>>> import numpy as np
>>> from numpy import linalg as LA
>>> np.set_printoptions(precision=2, suppress=True, linewidth=200, sign=" ")
>>> def tidy(a):
...     return np.round(a, 2) + 0
... 
>>> A = np.array([[7, -2, -5, 2, -5],
...     [6, -4, -4, 7, 9],
...     [9, -2, -5, 5, -2],
...     [-3, -3, -5, -4, -8],
...     [1, -7, -6, -2, 4]])
>>> A
array([[ 7, -2, -5,  2, -5],
       [ 6, -4, -4,  7,  9],
       [ 9, -2, -5,  5, -2],
       [-3, -3, -5, -4, -8],
       [ 1, -7, -6, -2,  4]])
>>> hat = np.triu(np.array([[0, 2, 1, 5, 5],
...     [5, 4, 3, 5, 1],
...     [3, 5, 1, 0, 3],
...     [2, 1, 0, 0, 0],
...     [5, 5, 2, 2, 0]]), 1) + np.eye(5)
>>> out = hat @ A @ LA.inv(hat)
>>> LA.matrix_rank(out)
np.int64(5)
>>> tidy(LA.det(out))
np.float64(38.0)
>>> np.trace(out), np.trace(A)
(np.float64(-2.0), np.int64(-2))
>>> tidy(np.poly(out))
array([    1.,     2.,    82., -1397.,  3642.,   -38.])
>>> np.einsum("ii->", A)
np.int64(-2)
>>> tidy(LA.det(A[::-1]))
np.float64(38.0)
>>> tidy(LA.eigvals(A).sum().real)
np.float64(-2.0)
>>> tidy(LA.eigvals(A))
array([-5.79+11.75j, -5.79-11.75j,  0.01 +0.j  ,  6.09 +0.j  ,  3.47 +0.j  ])
>>> tidy(LA.det(2 * A)), tidy(LA.det(A))
(np.float64(1216.0), np.float64(38.0))
>>> w1 = np.array([[-1, -2, -3, 0, -3, 1],
...     [-2, -2, -1, -3, 1, 2],
...     [-2, 0, 2, -3, 2, -1],
...     [1, -3, 2, -3, 0, -3],
...     [-1, -2, 3, 3, -1, 3]])
>>> coef = np.array([0, -4, 3, -1, 2, -2])
>>> H = np.maximum(A @ w1 + coef, 0)
>>> LA.matrix_rank(H)
np.int64(4)
>>> (H > 0).astype(int)
array([[ 1,  0,  0,  0,  0,  0],
       [ 1,  0,  1,  1,  0,  1],
       [ 1,  0,  0,  0,  0,  0],
       [ 1,  1,  0,  1,  1,  0],
       [ 1,  1,  1,  1,  0,  1]])
>>> (H > 0).mean(axis=0)
array([ 1. ,  0.4,  0.4,  0.6,  0.2,  0.4])
>>> cent = np.array([[-3, 2], [-2, 0], [2, 2], [-2, 0], [1, -1], [3, 3]])
>>> w1 @ cent
array([[ 1, -2],
       [21, -1],
       [15, -5],
       [ 4, -3],
       [15, 14]])
>>> (H @ cent).round(6).argmax(axis=1)
array([ 1,  1,  1,  1,  1])
>>> [round(float(x), 2) for x in LA.svd(A, compute_uv=False)[:3]]
[18.86, 14.35, 10.31]
>>> tidy(LA.norm(A, 2) / LA.norm(A))
np.float64(0.73)
>>> LA.cond(A) > 100
np.True_
>>> Uu, s, Vh = LA.svd(A)
>>> np.argmax(s[:-1] / (s[1:] + 1e-6)) + 1
np.int64(4)
>>> tidy(s)
array([ 18.86,  14.35,  10.31,   2.27,   0.01])
>>> out = Uu[:, :4] @ np.diag(s[:4]) @ Vh[:4]
>>> tidy(out)
array([[ 7., -2., -5.,  2., -5.],
       [ 6., -4., -4.,  7.,  9.],
       [ 9., -2., -5.,  5., -2.],
       [-3., -3., -5., -4., -8.],
       [ 1., -7., -6., -2.,  4.]])
>>> tidy(np.abs(A - out).max())
np.float64(0.0)
>>> M = np.minimum.outer(np.arange(1, 4), np.arange(1, 4)) * 5
>>> M
array([[  5,   5,   5],
       [  5,  10,  10],
       [  5,  10,  15]])
>>> w, V = LA.eigh(M)
>>> vec = np.array([-1, 2, 2])
>>> tidy(vec @ M @ vec / (vec @ vec)), tidy(w[0]), tidy(w[-1])
(np.float64(16.11), np.float64(1.54), np.float64(25.24))
>>> tidy(LA.eigvalsh(M[1:, 1:]))
array([  2.19,  22.81])
>>> np.abs(M).sum(axis=1).max(), tidy(np.abs(w).max())
(np.int64(30), np.float64(25.24))
>>> def softmax(z):
...     e = np.exp(z - z.max(axis=-1, keepdims=True))
...     return e / e.sum(axis=-1, keepdims=True)
... 
>>> tidy(softmax(A).sum(axis=1))
array([ 1.,  1.,  1.,  1.,  1.])
>>> tidy(softmax(A[1]))
array([ 0.04,  0.  ,  0.  ,  0.11,  0.84])
>>> tidy(softmax(10 * A[1]))
array([ 0.,  0.,  0.,  0.,  1.])
>>> tidy(softmax(A[1] + 4))
array([ 0.04,  0.  ,  0.  ,  0.11,  0.84])
>>> att = A @ A.T / np.sqrt(5)
>>> softmax(att).round(6).argmax(axis=1)
array([ 2,  1,  2,  3,  4])
>>> f = np.array([1, 0, -3])
>>> out = M + np.outer(f, np.eye(3)[0])
>>> LA.matrix_rank(out - M)
np.int64(1)
>>> W0 = np.loadtxt("a.csv", delimiter=",")
>>> W0
array([[ 3.,  0.,  3.],
       [ 0.,  3.,  0.],
       [-2.,  0.,  1.]])
>>> vec = np.array([0, 2, 4])
>>> y = W0 @ vec
>>> coef, lr = np.zeros(3), 1 / LA.norm(W0, 2) ** 2
>>> for i in range(60):
...     coef -= lr * W0.T @ (W0 @ coef - y)
...     if i % 10 == 0: print(i, round(LA.norm(W0 @ coef - y), 2))
... 
0 5.86
10 0.35
20 0.02
30 0.0
40 0.0
50 0.0
>>> tidy(coef)
array([ 0.,  2.,  4.])
>>> q, r_ = LA.qr(W0)
>>> tidy(q.T @ q)
array([[ 1.,  0.,  0.],
       [ 0.,  1.,  0.],
       [ 0.,  0.,  1.]])
>>> tidy(np.abs(np.diag(r_)))
array([ 3.61,  3.  ,  2.5 ])
>>> np.trace(q @ q.T)
np.float64(3.0)
>>> q.shape, r_.shape
((3, 3), (3, 3))
>>> m1 = np.array([[8.0, 6.0, -6.0, -8.0],
...     [6.0, 13.0, -9.0, -12.0],
...     [-6.0, -9.0, 13.0, 12.0],
...     [-8.0, -12.0, 12.0, 20.0]])
>>> # equal to its transpose
>>> np.kron(np.eye(2, dtype=int), m1)
array([[  8.,   6.,  -6.,  -8.,   0.,   0.,  -0.,  -0.],
       [  6.,  13.,  -9., -12.,   0.,   0.,  -0.,  -0.],
       [ -6.,  -9.,  13.,  12.,  -0.,  -0.,   0.,   0.],
       [ -8., -12.,  12.,  20.,  -0.,  -0.,   0.,   0.],
       [  0.,   0.,  -0.,  -0.,   8.,   6.,  -6.,  -8.],
       [  0.,   0.,  -0.,  -0.,   6.,  13.,  -9., -12.],
       [ -0.,  -0.,   0.,   0.,  -6.,  -9.,  13.,  12.],
       [ -0.,  -0.,   0.,   0.,  -8., -12.,  12.,  20.]])
>>> tidy(LA.det(m1[::-1]))
np.float64(2688.0)
>>> np.einsum("ij,ji->", m1, m1)
np.float64(1812.0)
>>> tidy(LA.det(m1.T))
np.float64(2688.0)
>>> rng = np.random.default_rng(722576)
>>> X = np.eye(4, dtype=int)[rng.permutation(4)] * np.array([2, -3, 2, 0])
>>> X
array([[ 0,  0,  0,  0],
       [ 0,  0,  2,  0],
       [ 0, -3,  0,  0],
       [ 2,  0,  0,  0]])
>>> # 2 blocks once reordered
>>> rank = LA.matrix_rank(X)
>>> rank
np.int64(3)
>>> ns = LA.svd(X)[2][rank:].T
>>> ns.shape
(4, 1)
>>> Uu, s, Vh = LA.svd(X)
>>> np.argmax(s[:-1] / (s[1:] + 1e-6)) + 1
np.int64(3)
>>> s
array([ 3.,  2.,  2.,  0.])
>>> out = Uu[:, :3] @ np.diag(s[:3]) @ Vh[:3]
>>> out
array([[ 0.,  0.,  0.,  0.],
       [ 0.,  0.,  2.,  0.],
       [ 0., -3.,  0.,  0.],
       [ 2.,  0.,  0.,  0.]])
>>> np.abs(X - out).max()
np.float64(0.0)
>>> LA.matrix_rank(X, rtol=0.05)
np.int64(3)
>>> tidy(LA.norm(X - out, 2)), s[3]
(np.float64(0.0), np.float64(0.0))
